>>> import numpy as np
>>> from numpy import linalg as LA
>>> np.set_printoptions(suppress=True, linewidth=140)
>>> def rnd(a):
...     return np.round(a, 2) + 0
... 
>>> rng = np.random.default_rng(9317)
>>> labels = rng.integers(0, 3, 11)
>>> F = (labels[:, None] == labels) * 5 + np.eye(11)
>>> print(F)
[[6. 0. 0. 0. 5. 0. 5. 0. 0. 0. 0.]
 [0. 6. 5. 0. 0. 5. 0. 0. 0. 5. 0.]
 [0. 5. 6. 0. 0. 5. 0. 0. 0. 5. 0.]
 [0. 0. 0. 6. 0. 0. 0. 5. 5. 0. 5.]
 [5. 0. 0. 0. 6. 0. 5. 0. 0. 0. 0.]
 [0. 5. 5. 0. 0. 6. 0. 0. 0. 5. 0.]
 [5. 0. 0. 0. 5. 0. 6. 0. 0. 0. 0.]
 [0. 0. 0. 5. 0. 0. 0. 6. 5. 0. 5.]
 [0. 0. 0. 5. 0. 0. 0. 5. 6. 0. 5.]
 [0. 5. 5. 0. 0. 5. 0. 0. 0. 6. 0.]
 [0. 0. 0. 5. 0. 0. 0. 5. 5. 0. 6.]]
>>> u, r1 = F[1], F[6]
>>> print(u @ u)
111.0
>>> p = (u @ r1) / (u @ u) * u
>>> print(p)
[0. 0. 0. 0. 0. 0. 0. 0. 0. 0. 0.]
>>> print(LA.matrix_rank(np.outer(u, r1)))
1
>>> x0 = np.ones(11)
>>> for _ in range(4):
...     x0 = F @ x0
...     x0 /= LA.norm(x0)
...     print(round(x0 @ F @ x0, 2))
... 
20.11
20.44
20.66
20.8
>>> print(rnd(x0))
[0.12 0.35 0.35 0.35 0.12 0.35 0.12 0.35 0.35 0.35 0.35]
>>> Q, vecs = LA.qr(F[:, :2])[0], LA.qr(F[:, 2:])[0]
>>> sig = LA.svd(Q.T @ vecs, compute_uv=False)
>>> print((sig > 0.9).sum())
2
>>> print(rnd(np.degrees(np.arccos(sig.clip(0, 1)))))
[6.29 7.58]
>>> print(rnd(sig))
[0.99 0.99]
>>> evals, vecs = LA.eigh(F)
>>> x0 = np.array([-6, 3, 9, 1, 4, -6, 3, 1, 1, 9, -8])
>>> print(np.abs(F).sum(axis=1).max(), rnd(np.abs(evals).max()))
21.0 21.0
>>> print(rnd(vecs * np.sqrt(evals) @ vecs.T))
[[2.  0.  0.  0.  1.  0.  1.  0.  0.  0.  0. ]
 [0.  1.9 0.9 0.  0.  0.9 0.  0.  0.  0.9 0. ]
 [0.  0.9 1.9 0.  0.  0.9 0.  0.  0.  0.9 0. ]
 [0.  0.  0.  1.9 0.  0.  0.  0.9 0.9 0.  0.9]
 [1.  0.  0.  0.  2.  0.  1.  0.  0.  0.  0. ]
 [0.  0.9 0.9 0.  0.  1.9 0.  0.  0.  0.9 0. ]
 [1.  0.  0.  0.  1.  0.  2.  0.  0.  0.  0. ]
 [0.  0.  0.  0.9 0.  0.  0.  1.9 0.9 0.  0.9]
 [0.  0.  0.  0.9 0.  0.  0.  0.9 1.9 0.  0.9]
 [0.  0.9 0.9 0.  0.  0.9 0.  0.  0.  1.9 0. ]
 [0.  0.  0.  0.9 0.  0.  0.  0.9 0.9 0.  1.9]]
>>> W0 = np.loadtxt("case15.csv", delimiter=",")
>>> print(W0)
[[ 6. -5.  6. -3. -8.  6. -6.  7. -7. -9.  7.  1.]
 [ 5. -3.  2.  8. -7. -2. -8. -6. -3.  1. -3. -9.]
 [ 3.  8. -4.  8.  2. -9.  5. -6.  9. -3.  6. -8.]
 [ 2. -4.  8.  0.  5.  2. -5.  1.  0. -6. -1.  8.]
 [-2.  7.  3. -9. -1.  0.  5.  3. -3.  3. -5.  1.]
 [ 4. -6.  7.  0.  2.  2. -5. -5. -9.  5. -4. -6.]
 [-7. -4.  5. -2.  6.  6. -6.  8.  2. -2. -7.  7.]
 [ 4. -9. -6. -9.  2. -1. -1.  7.  8. -6.  3.  9.]
 [ 4. -5.  9.  1. -4.  5. -1. -4. -4.  2. -7. -1.]
 [-2.  7.  8.  8.  3. -9.  2. -9.  6.  7.  5.  9.]
 [-7. -1.  9. -2. -9. -1.  3. -7. -7.  6.  5. -4.]
 [-1. -4.  9.  9.  1. -7.  4. -3. -9.  8. -8.  2.]]
>>> u, r1 = W0[2], W0[7]
>>> print(u @ r1)
-106.0
>>> print(u @ u)
489.0
>>> p = (u @ r1) / (u @ u) * u
>>> print(rnd((r1 - p) @ u))
0.0
>>> print(rnd(r1 - p))
[ 4.65 -7.27 -6.87 -7.27  2.43 -2.95  0.08  5.7   9.95 -6.65  4.3   7.27]
>>> print(rnd(LA.norm(u + r1) ** 2 + LA.norm(u - r1) ** 2))
1896.0
>>> print(np.outer(u, r1))
[[ 12. -27. -18. -27.   6.  -3.  -3.  21.  24. -18.   9.  27.]
 [ 32. -72. -48. -72.  16.  -8.  -8.  56.  64. -48.  24.  72.]
 [-16.  36.  24.  36.  -8.   4.   4. -28. -32.  24. -12. -36.]
 [ 32. -72. -48. -72.  16.  -8.  -8.  56.  64. -48.  24.  72.]
 [  8. -18. -12. -18.   4.  -2.  -2.  14.  16. -12.   6.  18.]
 [-36.  81.  54.  81. -18.   9.   9. -63. -72.  54. -27. -81.]
 [ 20. -45. -30. -45.  10.  -5.  -5.  35.  40. -30.  15.  45.]
 [-24.  54.  36.  54. -12.   6.   6. -42. -48.  36. -18. -54.]
 [ 36. -81. -54. -81.  18.  -9.  -9.  63.  72. -54.  27.  81.]
 [-12.  27.  18.  27.  -6.   3.   3. -21. -24.  18.  -9. -27.]
 [ 24. -54. -36. -54.  12.  -6.  -6.  42.  48. -36.  18.  54.]
 [-32.  72.  48.  72. -16.   8.   8. -56. -64.  48. -24. -72.]]
>>> print(rnd(p))
[-0.65 -1.73  0.87 -1.73 -0.43  1.95 -1.08  1.3  -1.95  0.65 -1.3   1.73]
